% ipython --no-banner

In [1]: import numpy as np

In [2]: from numpy import linalg as LA

In [3]: np.set_printoptions(precision=2, suppress=True, linewidth=200, sign=" ")

In [4]: rnd = lambda a: np.round(a, 2) + 0

In [5]: X = np.load("block16.npy")

In [6]: X
Out[6]: 
array([[ 54.,  42., -28., -35.],
       [ 42.,  41., -24., -30.],
       [-28., -24.,  21.,  20.],
       [-35., -30.,  20.,  30.]])

In [7]: # symmetric

In [8]: P = np.triu(np.array([[7, 6, 0, 3], [8, 2, 9, 8], [2, 1, 1, 0], [9, 0, 4, 0]]), 1) + np.eye(4)

In [9]: B = P @ X @ LA.inv(P)

In [10]: B
Out[10]: 
array([[   201.,  -1008.,   8960.,   7336.],
       [  -490.,   2525., -22400., -18340.],
       [   -28.,    144.,  -1275.,  -1048.],
       [   -35.,    180.,  -1600.,  -1305.]])

In [11]: rnd(LA.det(B))
Out[11]: np.float64(16375.0)

In [12]: rnd(np.poly(B))
Out[12]: array([    1.,  -146.,  2040., -9950., 16375.])

In [13]: LA.matrix_rank(B)
Out[13]: np.int64(4)

In [14]: M, _ = LA.qr(np.array([[-1.5, -0.2, -0.4, -0.2],
    ...:     [0.1, -1.2, 0.5, -0.2],
    ...:     [-0.1, 1.0, 0.7, 0.7],
    ...:     [1.3, -0.6, -0.1, -0.6]]))

In [15]: rnd(M)
Out[15]: 
array([[-0.75, -0.28,  0.19,  0.56],
       [ 0.05, -0.72, -0.69, -0.06],
       [-0.05,  0.6 , -0.66,  0.46],
       [ 0.65, -0.22,  0.23,  0.69]])

In [16]: # columns are unit length and at right angles

In [17]: P = np.triu(np.array([[1, 1, 3, 3], [2, 3, -1, 2], [-1, -1, -2, -3], [1, 0, 1, 1]]), 1) + np.eye(4)

In [18]: B = P @ M @ LA.inv(P)

In [19]: rnd(np.poly(B))
Out[19]: array([ 1.  ,  1.44,  0.  , -1.44, -1.  ])

In [20]: rnd(np.trace(B)), rnd(np.trace(M))
Out[20]: (np.float64(-1.44), np.float64(-1.44))

In [21]: r0, v = M[2], M[0]

In [22]: rnd(r0 @ r0)
Out[22]: np.float64(1.0)

In [23]: rnd(r0 @ v)
Out[23]: np.float64(0.0)

In [24]: pr = (r0 @ v) / (r0 @ r0) * r0

In [25]: rnd(LA.norm(r0 + v) ** 2 + LA.norm(r0 - v) ** 2)
Out[25]: np.float64(4.0)

In [26]: (v - pr) @ r0
Out[26]: np.float64(0.0)

In [27]: rnd(np.outer(r0, v))
Out[27]: 
array([[ 0.04,  0.01, -0.01, -0.03],
       [-0.45, -0.17,  0.11,  0.33],
       [ 0.5 ,  0.19, -0.13, -0.37],
       [-0.35, -0.13,  0.09,  0.26]])

In [28]: rnd(pr)
Out[28]: array([ 0.,  0.,  0.,  0.])

In [29]: rnd(v - pr)
Out[29]: array([-0.75, -0.28,  0.19,  0.56])

In [30]: LA.matrix_rank(np.outer(r0, v))
Out[30]: np.int64(1)

In [31]: W = np.array([[0, -2, -1, 1], [0, 3, 3, -2], [-3, -1, 3, 0], [-2, -3, 0, -3]])

In [32]: coef = np.array([1, 1, 1, -1])

In [33]: hid = np.maximum(M @ W + coef, 0)

In [34]: LA.matrix_rank(hid)
Out[34]: np.int64(3)

In [35]: (hid > 0).astype(int)
Out[35]: 
array([[ 0,  0,  1,  0],
       [ 1,  0,  0,  1],
       [ 1,  1,  1,  0],
       [ 0,  0,  1,  0]])

In [36]: rnd(hid)
Out[36]: 
array([[ 0.  ,  0.  ,  1.49,  0.  ],
       [ 3.19,  0.  ,  0.  ,  0.65],
       [ 2.06,  2.17,  0.87,  0.  ],
       [ 0.  ,  0.  ,  0.35,  0.  ]])

In [37]: basis = np.array([[-1, 0], [2, 2], [3, -2], [2, 1]])

In [38]: W @ basis
Out[38]: 
array([[ -5,  -1],
       [ 11,  -2],
       [ 10,  -8],
       [-10,  -9]])

In [39]: rnd(hid @ basis)
Out[39]: 
array([[ 4.46, -2.97],
       [-1.89,  0.65],
       [ 4.88,  2.61],
       [ 1.05, -0.7 ]])
